% ipython --no-banner

In [1]: import numpy as np

In [2]: np.set_printoptions(suppress=True, linewidth=120)

In [3]: M2 = np.array([[0.3, 0.1, -1.0],
   ...:     [0.0, 0.8, 1.0],
   ...:     [0.3, -0.5, -1.0],
   ...:     [-0.4, 0.6, -1.1],
   ...:     [0.8, 1.3, 0.2],
   ...:     [0.4, 0.5, -1.5]])

In [4]: C = np.array([[0.1, 0.1, -2.6, 1.3, -0.5, -0.5],
   ...:     [-1.2, -0.2, 2.6, -0.6, 0.1, -0.7],
   ...:     [0.4, 0.2, -0.2, 0.5, 0.7, -2.1]])

In [5]: M = M2 @ C

In [6]: print(M.round(2))
[[-0.49 -0.19 -0.32 -0.17 -0.84  1.88]
 [-0.56  0.04  1.88  0.02  0.78 -2.66]
 [ 0.23 -0.07 -1.88  0.19 -0.9   2.3 ]
 [-1.2  -0.38  2.82 -1.43 -0.51  2.09]
 [-1.4  -0.14  1.26  0.36 -0.13 -1.73]
 [-1.16 -0.36  0.56 -0.53 -1.2   2.6 ]]

In [7]: print([round(float(x), 2) for x in np.linalg.svd(M, compute_uv=False)[:3]])
[5.93, 4.63, 1.57]

In [8]: rank = np.linalg.matrix_rank(M)

In [9]: print(rank)
3

In [10]: ns = np.linalg.svd(M)[2][rank:].T

In [11]: print(np.round(ns @ ns.T, 2))
[[ 0.31 -0.11  0.18  0.17 -0.37 -0.05]
 [-0.11  0.98  0.04  0.01 -0.07  0.05]
 [ 0.18  0.04  0.17  0.31 -0.12  0.05]
 [ 0.17  0.01  0.31  0.74  0.14  0.23]
 [-0.37 -0.07 -0.12  0.14  0.69  0.2 ]
 [-0.05  0.05  0.05  0.23  0.2   0.11]]

In [12]: print(np.round(M @ ns, 2) + 0)
[[0. 0. 0.]
 [0. 0. 0.]
 [0. 0. 0.]
 [0. 0. 0.]
 [0. 0. 0.]
 [0. 0. 0.]]

In [13]: print(ns.shape)
(6, 3)

In [14]: print(np.allclose(M[:-1].T @ np.linalg.lstsq(M[:-1].T, M[-1])[0], M[-1]))
True

In [15]: print(np.abs(np.diag(np.linalg.qr(M)[1])) > 1e-9)
[ True  True  True False False False]

In [16]: W0 = np.load("x.npy")

In [17]: print(W0)
[[1.   0.   0.   0.  ]
 [0.   0.5  0.5  0.  ]
 [0.   0.33 0.67 0.  ]
 [0.   0.   0.   1.  ]]

In [18]: proj = np.triu(np.array([[3, 2, 1, 3], [1, 0, 2, 3], [3, 2, 0, 2], [1, 4, 3, 3]]), 1) + np.eye(4)

In [19]: M2 = proj @ W0 @ np.linalg.inv(proj)

In [20]: print(np.round(proj @ W0 - W0 @ proj, 2))
[[ 0.   -0.67  0.67  0.  ]
 [ 0.    0.66  0.34  0.5 ]
 [ 0.    0.   -0.66 -0.33]
 [ 0.    0.    0.    0.  ]]

In [21]: print(M2.round(2))
[[ 1.   -0.67  2.01 -2.01]
 [ 0.    1.16 -0.48  0.48]
 [ 0.    0.33  0.01  0.99]
 [ 0.    0.    0.    1.  ]]

In [22]: print(np.trace(M2), np.trace(W0))
3.17 3.17

In [23]: M2 = np.linalg.inv(W0)

In [24]: print((np.abs(M2) > 1e-9).astype(int))
[[1 0 0 0]
 [0 1 1 0]
 [0 1 1 0]
 [0 0 0 1]]

In [25]: print(np.round(np.linalg.inv(M2), 2))
[[1.   0.   0.   0.  ]
 [0.   0.5  0.5  0.  ]
 [0.   0.33 0.67 0.  ]
 [0.   0.   0.   1.  ]]

In [26]: print(round(np.linalg.cond(W0), 2))
6.06

In [27]: C2 = W0.T @ W0

In [28]: print(np.round(np.linalg.eigvalsh(C2)[::-1], 2))
[1.03 1.   1.   0.03]

In [29]: print(C2.round(2))
[[1.   0.   0.   0.  ]
 [0.   0.36 0.47 0.  ]
 [0.   0.47 0.7  0.  ]
 [0.   0.   0.   1.  ]]

In [30]: print(np.round(np.diag(C2), 2))
[1.   0.36 0.7  1.  ]
